>>> import numpy as np
>>> np.set_printoptions(precision=1, suppress=True, linewidth=160, sign=" ")
>>> def rnd(a):
...     return np.round(a, 1) + 0
... 
>>> m1 = np.loadtxt("arr.csv", delimiter=",")
>>> rnd(m1)
array([[ 0.1, -0.2,  0.2,  0.1,  0. ],
       [-0.2,  0.5, -0.4, -0.2, -0.1],
       [ 0.2, -0.4,  0.3,  0.1,  0.1],
       [ 0.1, -0.2,  0.1,  0.1,  0. ],
       [ 0. , -0.1,  0.1,  0. ,  0. ]])
>>> # rank 1
>>> rng = np.random.default_rng(9382)
>>> labels = rng.permutation(5)
>>> labels
array([ 0,  4,  3,  2,  1])
>>> other = m1[labels][:, labels]
>>> rnd(np.linalg.det(other)), rnd(np.linalg.det(m1[labels]))
(np.float64(0.0), np.float64(0.0))
>>> rnd(np.sort(np.abs(np.linalg.eigvals(other))))
array([ 0.,  0.,  0.,  0.,  1.])
>>> vec = np.array([0, 0, 1, -1, -2])
>>> rnd(m1 @ np.ones(5))
array([ 0.2, -0.4,  0.3,  0.1,  0.1])
>>> rnd(m1 * vec)
array([[ 0. ,  0. ,  0.2, -0.1, -0.1],
       [ 0. ,  0. , -0.4,  0.2,  0.2],
       [ 0. ,  0. ,  0.3, -0.1, -0.1],
       [ 0. ,  0. ,  0.1, -0.1, -0.1],
       [ 0. ,  0. ,  0.1,  0. ,  0. ]])
>>> np.unique(m1.round(6), axis=0).shape
(5, 5)
>>> arr = np.array([[5.8, -0.1, 5.8, 0.1],
...     [5.3, 3.7, 2.3, 2.0],
...     [11.6, 7.6, 4.1, 2.1],
...     [6.2, 3.3, 1.9, 4.0]])
>>> np.allclose(arr, arr.T)
False
>>> arr.inv()
Traceback (most recent call last):
  File "<python-input-18>", line 1, in <module>
    arr.inv()
    ^^^^^^^
AttributeError: 'numpy.ndarray' object has no attribute 'inv'
>>> labels = rng.permutation(4)
>>> labels
array([ 2,  3,  1,  0])
>>> other = arr[labels][:, labels]
>>> rnd(np.linalg.det(other)), rnd(np.linalg.det(arr[labels]))
(np.float64(-135.1), np.float64(135.1))
>>> np.allclose(other, arr)
False
>>> theta = np.radians(60)
>>> R = np.eye(4)
>>> R[0, 0] = R[1, 1] = np.cos(theta)
>>> R[0, 1], R[1, 0] = -np.sin(theta), np.sin(theta)
>>> rnd(R)
array([[ 0.5, -0.9,  0. ,  0. ],
       [ 0.9,  0.5,  0. ,  0. ],
       [ 0. ,  0. ,  1. ,  0. ],
       [ 0. ,  0. ,  0. ,  1. ]])
>>> other = arr @ R.T
>>> rnd(np.linalg.svd(arr, compute_uv=False)), rnd(np.linalg.svd(other, compute_uv=False))
(array([ 19.2,   5.1,   2.6,   0.5]), array([ 19.2,   5.1,   2.6,   0.5]))
>>> np.allclose(arr @ arr.T, other @ other.T)
True
>>> P = np.triu(np.array([[4, 0, -1, -5], [-2, -2, -2, 4], [4, -5, -4, -3], [-2, -1, -1, 3]]), 1) + np.eye(4)
>>> other = P @ arr @ np.linalg.inv(P)
>>> rnd(P @ arr - arr @ P)
array([[-42.6, -24.1,  -8. ,  24.7],
       [  1.6,  -2. ,  12.1,  30.4],
       [-18.6,  -9.9,  21.1,  27.9],
       [  0. ,   0. ,  12.8,  23.5]])
>>> rnd(np.linalg.det(other))
np.float64(-135.1)
>>> rnd(np.trace(other)), np.trace(arr)
(np.float64(17.6), np.float64(17.6))
>>> A = np.load("x.npy")
>>> A
array([[ -8.2,  13.8,   6.8],
       [ -5.6,  10.3,   5. ],
       [ -1.8,   3.6,   1.8],
       [ -1.4,   2.6,   1.4],
       [ -1.3,   2.2,   1.2],
       [ -1.1,   1.5,   1. ],
       [ -0.7,   0.7,   0.5],
       [ -0.6,   0.6,   0.5],
       [ -0.5,   0.4,   0.3],
       [ -0.4,   0.4,   0.3],
       [ -0.4,   0.4,   0.3],
       [ -0.3,   0.3,   0.2],
       [ -0.2,   0.1,   0.1],
       [ -0.1,   0.1,   0. ],
       [  0.1,  -0.1,  -0.1],
       [  1.7,  -0.7,  -1. ],
       [  4. ,  -1.2,  -2.1],
       [  9.3,  -2.3,  -4.6],
       [ 10.1,  -2.4,  -5. ],
       [ 18.1,  -4.1,  -8.7],
       [ 20.9,  -4.8,  -9.9],
       [ 21.4,  -4.9, -10.2],
       [ 22.8,  -5.2, -10.8],
       [ 23.7,  -5.5, -11.3],
       [ 23.8,  -5.5, -11.3],
       [ 25.8,  -6. , -12.2],
       [ 29.5,  -6.9, -13.9]])
>>> Xs = A - A.mean(axis=0)
>>> Uu, sigma, Vh = np.linalg.svd(Xs, full_matrices=False)
>>> (np.sign(Uu[:, 0]) == np.sign(Uu[0, 0])).astype(int)
array([ 1,  1,  1,  1,  1,  1,  1,  1,  1,  1,  1,  1,  1,  1,  1,  1,  1,  0,  0,  0,  0,  0,  0,  0,  0,  0,  0])
>>> rnd(Xs.mean(axis=0))
array([ 0.,  0.,  0.])
>>> rnd(sigma)
array([ 68.5,  12.2,   0.4])
>>> rnd(np.abs(Vh[-1]))
array([ 0.4,  0.2,  0.9])
>>> rnd((sigma ** 2).sum() ** 2 / (sigma ** 4).sum())
np.float64(1.1)
>>> np.linalg.matrix_rank(Xs)
np.int64(3)
